>>> import numpy as np
>>> np.set_printoptions(precision=2, suppress=True, linewidth=200, sign=" ")
>>> F = np.load("sample13.npy")
>>> F
array([[ 0, -1, -1, -1, -3,  2, -5, -2],
       [-2,  0, -1, -1, -1, -3,  2, -5],
       [-5, -2,  0, -1, -1, -1, -3,  2],
       [ 2, -5, -2,  0, -1, -1, -1, -3],
       [-3,  2, -5, -2,  0, -1, -1, -1],
       [-1, -3,  2, -5, -2,  0, -1, -1],
       [-1, -1, -3,  2, -5, -2,  0, -1],
       [-1, -1, -1, -3,  2, -5, -2,  0]])
>>> x = np.array([0, 3, -3, 2, -1, -3, 2, 0])
>>> target = F @ x
>>> beta, lr = np.zeros(8), 1 / np.linalg.norm(F, 2) ** 2
>>> for i in range(200):
...     beta -= lr * F.T @ (F @ beta - target)
...     if i % 50 == 0: print(i, round(np.linalg.norm(F @ beta - target), 2))
... 
0 22.22
50 0.27
100 0.02
150 0.0
>>> round(float(np.linalg.cond(F)), 2)
4.24
>>> feats = np.array([[9, -3, 0, -3, -6, 15, -3, 6, 15],
...     [12, -4, 0, -4, -8, 20, -4, 8, 20],
...     [3, -1, 0, -1, -2, 5, -1, 2, 5],
...     [0, 0, 0, 0, 0, 0, 0, 0, 0]])
>>> feats
array([[ 9, -3,  0, -3, -6, 15, -3,  6, 15],
       [12, -4,  0, -4, -8, 20, -4,  8, 20],
       [ 3, -1,  0, -1, -2,  5, -1,  2,  5],
       [ 0,  0,  0,  0,  0,  0,  0,  0,  0]])
>>> np.round(np.linalg.svd(feats, compute_uv=False), 2) + 0
array([ 42.66,   0.  ,   0.  ,   0.  ])
>>> print(feats.sum(axis=1))
[ 30  40  10   0]
>>> np.unravel_index(np.abs(feats).argmax(), feats.shape)
(np.int64(1), np.int64(5))
>>> np.abs(feats).max()
np.int64(20)
>>> feats.shape
(4, 9)
>>> mat = np.load("layer14.npy")
>>> print(mat)
[[  2.74  -2.68   0.92  -2.67  -2.62  -1.8   -0.04]
 [  1.25  -1.22   0.36  -1.27  -1.18  -0.86   0.12]
 [  1.54  -1.62   0.52  -1.51  -1.54  -1.01   0.05]
 [  0.96  -0.98   0.35  -0.99  -0.97  -0.64   0.03]
 [ -1.86   1.85  -0.72   1.92   1.9    1.18  -0.01]
 [  2.22  -2.28   0.66  -2.23  -2.21  -1.52   0.06]
 [  6.48  -6.52   2.16  -6.59  -6.51  -4.4   -0.05]
 [ -2.75   2.86  -0.9    2.82   2.81   1.86   0.06]
 [ -0.85   0.77  -0.3    0.88   0.71   0.5   -0.01]
 [  2.58  -2.68   0.91  -2.74  -2.69  -1.89  -0.02]
 [  7.78  -7.89   2.74  -7.83  -7.86  -5.26  -0.08]
 [  0.73  -0.81   0.22  -0.75  -0.73  -0.42   0.06]
 [  6.24  -6.1    1.99  -6.16  -6.12  -3.94   0.03]
 [  0.44  -0.37   0.01  -0.45  -0.5   -0.24   0.  ]
 [  1.19  -1.22   0.35  -1.17  -1.11  -0.74  -0.03]
 [  6.66  -6.8    2.34  -6.77  -6.78  -4.46  -0.06]
 [  0.07  -0.15  -0.02  -0.03  -0.12  -0.1    0.06]
 [  1.15  -1.07   0.43  -1.1   -1.11  -0.65  -0.04]
 [ -4.85   4.87  -1.6    4.87   4.88   3.18   0.02]
 [ -5.17   5.22  -1.77   5.2    5.2    3.5    0.05]
 [ -3.45   3.53  -1.09   3.44   3.48   2.31  -0.01]
 [  1.65  -1.58   0.57  -1.67  -1.52  -1.1    0.1 ]
 [  2.37  -2.38   0.9   -2.37  -2.35  -1.5    0.01]
 [  0.34  -0.41   0.15  -0.43  -0.32  -0.24  -0.04]
 [  2.73  -2.72   0.9   -2.78  -2.7   -1.84  -0.06]
 [ -1.86   1.8   -0.59   1.82   1.84   1.2    0.  ]
 [ -0.29   0.26   0.04   0.31   0.23   0.25   0.05]
 [  1.9   -1.84   0.59  -1.91  -1.88  -1.3    0.09]
 [  3.76  -3.74   1.3   -3.72  -3.77  -2.5    0.01]
 [ -0.81   0.86  -0.21   0.76   0.8    0.54  -0.09]
 [ -4.6    4.55  -1.51   4.59   4.52   3.06  -0.01]
 [  6.88  -6.86   2.32  -6.83  -6.84  -4.57   0.06]
 [ 10.27 -10.2    3.46 -10.23 -10.22  -6.83  -0.01]
 [ -2.09   2.21  -0.73   2.04   2.12   1.36   0.03]
 [  3.77  -3.71   1.2   -3.73  -3.76  -2.46   0.06]
 [ -0.85   0.93  -0.24   0.94   0.96   0.57   0.01]
 [ -0.41   0.37  -0.15   0.47   0.4    0.26   0.03]
 [ -1.77   1.72  -0.53   1.8    1.8    1.14  -0.06]]
>>> W2 = mat[[36, 3]].astype(float)
>>> for _ in range(7):
...     idx = np.linalg.norm(mat[:, None] - W2, axis=-1).argmin(axis=1)
...     W2 = np.array([mat[idx == j].mean(axis=0) for j in range(2)])
... 
>>> idx
array([ 1,  0,  0,  0,  0,  1,  1,  0,  0,  1,  1,  0,  1,  0,  0,  1,  0,  0,  0,  0,  0,  1,  1,  0,  1,  0,  0,  1,  1,  0,  0,  1,  1,  0,  1,  0,  0,  0])
>>> W2[1] - W2[0]
array([ 5.58, -5.57,  1.88, -5.6 , -5.57, -3.72, -0.01])
>>> t3 = np.stack([mat, -3 * mat, mat[::-1]])
>>> print(np.linalg.norm(t3, axis=(1, 2)))
[  48.79  146.37   48.79]
>>> print((t3 @ mat.T).shape)
(3, 38, 38)
>>> np.einsum("bij,cij->bc", t3, t3)
array([[ 2380.38, -7141.14,  1227.63],
       [-7141.14, 21423.42, -3682.9 ],
       [ 1227.63, -3682.9 ,  2380.38]])
>>> hat = mat @ np.linalg.solve(mat.T @ mat, mat.T)
>>> np.diag(hat)
array([ 0.19,  0.22,  0.12,  0.04,  0.21,  0.15,  0.2 ,  0.15,  0.25,  0.29,  0.27,  0.23,  0.42,  0.31,  0.2 ,  0.26,  0.16,  0.15,  0.1 ,  0.09,  0.13,  0.29,  0.17,  0.18,  0.1 ,  0.05,  0.31,
        0.16,  0.09,  0.16,  0.09,  0.18,  0.3 ,  0.21,  0.12,  0.19,  0.08,  0.16])
>>> print(np.allclose(hat @ hat, hat))
True
>>> np.round(np.trace(hat), 2)
np.float64(7.0)
